$ python -q
>>> import numpy as np
>>> np.set_printoptions(precision=2, suppress=True, linewidth=140, legacy="1.25")
>>> def rnd(a):
...     return np.round(a, 2) + 0
... 
>>> A2 = np.array([[0, -1], [-2, 3]])
>>> cent = np.array([[5, 3, 1], [1, 3, 5], [0, 1, 1]])
>>> A = np.kron(A2, cent)
>>> A
array([[  0,   0,   0,  -5,  -3,  -1],
       [  0,   0,   0,  -1,  -3,  -5],
       [  0,   0,   0,   0,  -1,  -1],
       [-10,  -6,  -2,  15,   9,   3],
       [ -2,  -6, -10,   3,   9,  15],
       [  0,  -2,  -2,   0,   3,   3]])
>>> th = np.radians(19)
>>> Rm = np.eye(6)
>>> Rm[4, 4] = Rm[1, 1] = np.cos(th)
>>> Rm[4, 1], Rm[1, 4] = -np.sin(th), np.sin(th)
>>> rnd(Rm)
array([[ 1.  ,  0.  ,  0.  ,  0.  ,  0.  ,  0.  ],
       [ 0.  ,  0.95,  0.  ,  0.  ,  0.33,  0.  ],
       [ 0.  ,  0.  ,  1.  ,  0.  ,  0.  ,  0.  ],
       [ 0.  ,  0.  ,  0.  ,  1.  ,  0.  ,  0.  ],
       [ 0.  , -0.33,  0.  ,  0.  ,  0.95,  0.  ],
       [ 0.  ,  0.  ,  0.  ,  0.  ,  0.  ,  1.  ]])
>>> A2 = A @ Rm.T
>>> rnd(np.linalg.det(Rm)), rnd(np.trace(Rm))
(1.0, 5.89)
>>> rnd(np.linalg.svd(A, compute_uv=False)), rnd(np.linalg.svd(A2, compute_uv=False))
(array([27.55, 15.03,  4.02,  2.19,  1.47,  0.21]), array([27.55, 15.03,  4.02,  2.19,  1.47,  0.21]))
>>> rnd(np.abs(A2 - A).max(axis=0))
array([0.  , 3.26, 0.  , 0.  , 1.46, 0.  ])
